In [1]: import numpy as np

In [2]: np.set_printoptions(precision=2, suppress=True, linewidth=120, floatmode="fixed")

In [3]: mat = np.array([[4.0, 1.0, 1.0, 1.0, 1.0, 1.0, 1.0],
   ...:     [1.0, 4.0, 1.0, 1.0, 1.0, 1.0, 1.0],
   ...:     [1.0, 1.0, 4.0, 1.0, 1.0, 1.0, 1.0],
   ...:     [1.0, 1.0, 1.0, 4.0, 1.0, 1.0, 1.0],
   ...:     [1.0, 1.0, 1.0, 1.0, 4.0, 1.0, 1.0],
   ...:     [1.0, 1.0, 1.0, 1.0, 1.0, 4.0, 1.0],
   ...:     [1.0, 1.0, 1.0, 1.0, 1.0, 1.0, 4.0]])

In [4]: mat
Out[4]: 
array([[4.00, 1.00, 1.00, 1.00, 1.00, 1.00, 1.00],
       [1.00, 4.00, 1.00, 1.00, 1.00, 1.00, 1.00],
       [1.00, 1.00, 4.00, 1.00, 1.00, 1.00, 1.00],
       [1.00, 1.00, 1.00, 4.00, 1.00, 1.00, 1.00],
       [1.00, 1.00, 1.00, 1.00, 4.00, 1.00, 1.00],
       [1.00, 1.00, 1.00, 1.00, 1.00, 4.00, 1.00],
       [1.00, 1.00, 1.00, 1.00, 1.00, 1.00, 4.00]])

In [5]: ev, vecs = np.linalg.eigh(mat)

In [6]: vec = np.array([3, -2, 2, -1, 0, 3, 3])

In [7]: np.linalg.eigvalsh(mat[1:, 1:])
Out[7]: array([3.00, 3.00, 3.00, 3.00, 3.00, 9.00])

In [8]: np.abs(mat).sum(axis=1).max(), round(np.abs(ev).max(), 2)
Out[8]: (np.float64(10.0), np.float64(10.0))

In [9]: vec = np.ones(7)

In [10]: for _ in range(7):
    ...:     vec = mat @ vec
    ...:     vec /= np.linalg.norm(vec)
    ...:     print(round(vec @ mat @ vec, 2))
    ...: 
10.0
10.0
10.0
10.0
10.0
10.0
10.0

In [11]: vec
Out[11]: array([0.38, 0.38, 0.38, 0.38, 0.38, 0.38, 0.38])

In [12]: round(float(np.linalg.eigvalsh(mat)[-1]), 2)
Out[12]: 10.0

In [13]: ev, vecs = np.linalg.eigh(mat)

In [14]: np.unique(ev.round(6) + 0, return_counts=True)[1]
Out[14]: array([6, 1])

In [15]: np.round(vecs.T @ mat @ vecs, 2) + 0
Out[15]: 
array([[ 3.00,  0.00,  0.00,  0.00,  0.00,  0.00,  0.00],
       [ 0.00,  3.00,  0.00,  0.00,  0.00,  0.00,  0.00],
       [ 0.00,  0.00,  3.00,  0.00,  0.00,  0.00,  0.00],
       [ 0.00,  0.00,  0.00,  3.00,  0.00,  0.00,  0.00],
       [ 0.00,  0.00,  0.00,  0.00,  3.00,  0.00,  0.00],
       [ 0.00,  0.00,  0.00,  0.00,  0.00,  3.00,  0.00],
       [ 0.00,  0.00,  0.00,  0.00,  0.00,  0.00, 10.00]])

In [16]: np.linalg.eigvalsh(mat @ mat)
Out[16]: array([  9.00,   9.00,   9.00,   9.00,   9.00,   9.00, 100.00])
